$ python3 -q
>>> import numpy as np
>>> np.set_printoptions(precision=1, suppress=True, linewidth=120)
>>> A2 = np.array([[-3, -4], [-2, 5], [-4, 0]])
>>> C = np.array([[-1, 2, 3, -2], [-2, -2, 1, -1]])
>>> F = A2 @ C
>>> F
array([[ 11,   2, -13,  10],
       [ -8, -14,  -1,  -1],
       [  4,  -8, -12,   8]])
>>> blk = np.stack([F, 4 * F, F[::-1]])
>>> blk.sum(axis=0)
array([[ 59,   2, -77,  58],
       [-48, -84,  -6,  -6],
       [ 31, -38, -73,  50]])
>>> (blk @ F.T).shape
(3, 3, 3)
>>> round(float(np.linalg.norm(F, 2) / np.linalg.norm(F)), 1)
0.8
>>> U, sigma, Vh = np.linalg.svd(F)
>>> V = Vh[:(sigma > 1e-8).sum()]
>>> rng = np.random.default_rng(55)
>>> vec = F[2] + -3 * F[0] + rng.integers(2) * np.eye(4)[2]
>>> vec
array([-29., -14.,  28., -22.])
>>> V.T @ V
array([[ 0.4,  0.3, -0.3,  0.2],
       [ 0.3,  0.8,  0.2, -0.1],
       [-0.3,  0.2,  0.5, -0.4],
       [ 0.2, -0.1, -0.4,  0.3]])
>>> rank = np.linalg.matrix_rank(F)
>>> rank
np.int64(2)
>>> null = np.linalg.svd(F)[2][rank:].T
>>> null @ null.T
array([[ 0.6, -0.3,  0.3, -0.2],
       [-0.3,  0.2, -0.2,  0.1],
       [ 0.3, -0.2,  0.5,  0.4],
       [-0.2,  0.1,  0.4,  0.7]])
>>> np.linalg.matrix_rank(F.T @ F), np.linalg.matrix_rank(F @ F.T)
(np.int64(2), np.int64(2))
>>> [int(np.linalg.matrix_rank(np.delete(F, i, axis=0))) for i in range(3)]
[2, 2, 2]
>>> np.round(F @ null, 1) + 0
array([[0., 0.],
       [0., 0.],
       [0., 0.]])
>>> F.reshape(-1, 2)
array([[ 11,   2],
       [-13,  10],
       [ -8, -14],
       [ -1,  -1],
       [  4,  -8],
       [-12,   8]])
>>> F.reshape(2, -1)
array([[ 11,   2, -13,  10,  -8, -14],
       [ -1,  -1,   4,  -8, -12,   8]])
>>> blk = F.reshape(3, 2, -1)
>>> np.swapaxes(blk, 1, 2)[1]
array([[ -8,  -1],
       [-14,  -1]])
>>> np.einsum("ihd,jhd->hij", blk, blk).shape
(2, 3, 3)
>>> blk.sum(axis=1)
array([[ -2,  12],
       [ -9, -15],
       [ -8,   0]])
>>> np.einsum("ihd,ihd->ih", blk, blk)
array([[125, 269],
       [260,   2],
       [ 80, 208]])
>>> blk.transpose(1, 0, 2)
array([[[ 11,   2],
        [ -8, -14],
        [  4,  -8]],

       [[-13,  10],
        [ -1,  -1],
        [-12,   8]]])
>>> blk.shape
(3, 2, 2)
